$ python3 -q
>>> import numpy as np
>>> np.set_printoptions(precision=3, suppress=True, linewidth=100, floatmode="fixed")
>>> def tidy(a):
...     return np.round(a, 3) + 0
... 
>>> K = np.load("a.npy")
>>> print(K)
[[ 0  0  0  0]
 [ 0  2  0  0]
 [ 0  0 -1 -1]
 [ 0 -3  0  0]]
>>> # columns 2 and 3 are equal
>>> U, sv, vt = np.linalg.svd(K)
>>> print(np.argmax(sv[:-1] / (sv[1:] + 1e-6)) + 1)
2
>>> M2 = U[:, :2] @ np.diag(sv[:2]) @ vt[:2]
>>> print(tidy(np.linalg.norm(K - M2) / np.linalg.norm(K)))
0.0
>>> print(tidy(np.linalg.norm(K - M2, 2)), sv[2])
0.0 0.0
>>> r = np.linalg.matrix_rank(K)
>>> print(r)
2
>>> N = np.linalg.svd(K)[2][r:].T
>>> print([int(np.linalg.matrix_rank(np.delete(K, i, axis=0))) for i in range(4)])
[2, 2, 1, 2]
>>> print(K @ N)
[[0.000 0.000]
 [0.000 0.000]
 [0.000 0.000]
 [0.000 0.000]]
>>> print(np.allclose(K @ N, 0))
True
>>> print([int(np.linalg.matrix_rank(K[:i])) for i in range(1, len(K) + 1)])
[0, 1, 2, 2]
>>> print(np.linalg.matrix_rank(K.T @ K), np.linalg.matrix_rank(K @ K.T))
2 2
>>> def softmax(z):
...     e = np.exp(z - z.max(axis=-1, keepdims=True))
...     return e / e.sum(axis=-1, keepdims=True)
... 
>>> print(tidy(softmax(K[1] + -3)))
[0.096 0.711 0.096 0.096]
>>> scores = K @ K.T / np.sqrt(4)
>>> print(tidy(softmax(scores)))
[[0.250 0.250 0.250 0.250]
 [0.106 0.783 0.106 0.005]
 [0.175 0.175 0.475 0.175]
 [0.011 0.001 0.011 0.978]]
>>> print(tidy(softmax(scores + np.triu(np.full(scores.shape, -np.inf), 1))))
[[1.000 0.000 0.000 0.000]
 [0.119 0.881 0.000 0.000]
 [0.212 0.212 0.576 0.000]
 [0.011 0.001 0.011 0.978]]
>>> print(tidy(K @ np.linalg.pinv(K) @ K))
[[ 0.000  0.000  0.000  0.000]
 [ 0.000  2.000  0.000  0.000]
 [ 0.000  0.000 -1.000 -1.000]
 [ 0.000 -3.000  0.000  0.000]]
>>> E = np.loadtxt("dump.csv", delimiter=",")
>>> print(E)
[[-29.620 -30.090 -29.682]
 [-28.045 -32.366 -30.299]
 [-29.255 -30.344 -28.854]
 [-29.001 -29.845 -29.813]
 [-29.598 -29.187 -28.338]
 [-30.949 -28.897 -30.649]
 [-29.465 -28.021 -29.551]
 [-30.923 -30.643 -29.884]
 [-29.428 -28.140 -28.209]
 [-30.119 -28.653 -29.121]
 [-30.063 -32.091 -31.491]
 [-30.046 -30.158 -29.457]
 [-30.269 -30.215 -31.313]
 [-29.310 -30.717 -29.317]
 [-30.710 -31.479 -30.137]
 [-28.886 -29.922 -30.060]
 [-29.129 -31.308 -29.074]
 [-28.210 -30.398 -29.785]
 [-30.990 -29.723 -30.178]
 [-30.848 -30.498 -30.694]
 [-28.081 -29.215 -29.685]]
>>> t3 = np.stack([E, -3 * E, E[::-1]])
>>> print((t3 @ E.T).shape)
(3, 21, 21)
>>> print(tidy(np.linalg.norm(t3, axis=(1, 2))))
[237.042 711.125 237.042]
>>> print(np.linalg.matrix_rank(t3.reshape(3, -1)))
2
>>> rng = np.random.default_rng(82)
>>> z = rng.permutation(3)
>>> M2 = E[:, z] * rng.choice([-1, 1], 3)
>>> print(M2)
[[-30.090 -29.682 -29.620]
 [-32.366 -30.299 -28.045]
 [-30.344 -28.854 -29.255]
 [-29.845 -29.813 -29.001]
 [-29.187 -28.338 -29.598]
 [-28.897 -30.649 -30.949]
 [-28.021 -29.551 -29.465]
 [-30.643 -29.884 -30.923]
 [-28.140 -28.209 -29.428]
 [-28.653 -29.121 -30.119]
 [-32.091 -31.491 -30.063]
 [-30.158 -29.457 -30.046]
 [-30.215 -31.313 -30.269]
 [-30.717 -29.317 -29.310]
 [-31.479 -30.137 -30.710]
 [-29.922 -30.060 -28.886]
 [-31.308 -29.074 -29.129]
 [-30.398 -29.785 -28.210]
 [-29.723 -30.178 -30.990]
 [-30.498 -30.694 -30.848]
 [-29.215 -29.685 -28.081]]
>>> U, _, vt = np.linalg.svd(E.T @ M2)
>>> print(tidy(U @ vt))
[[0.000 0.000 1.000]
 [1.000 0.000 0.000]
 [0.000 1.000 0.000]]
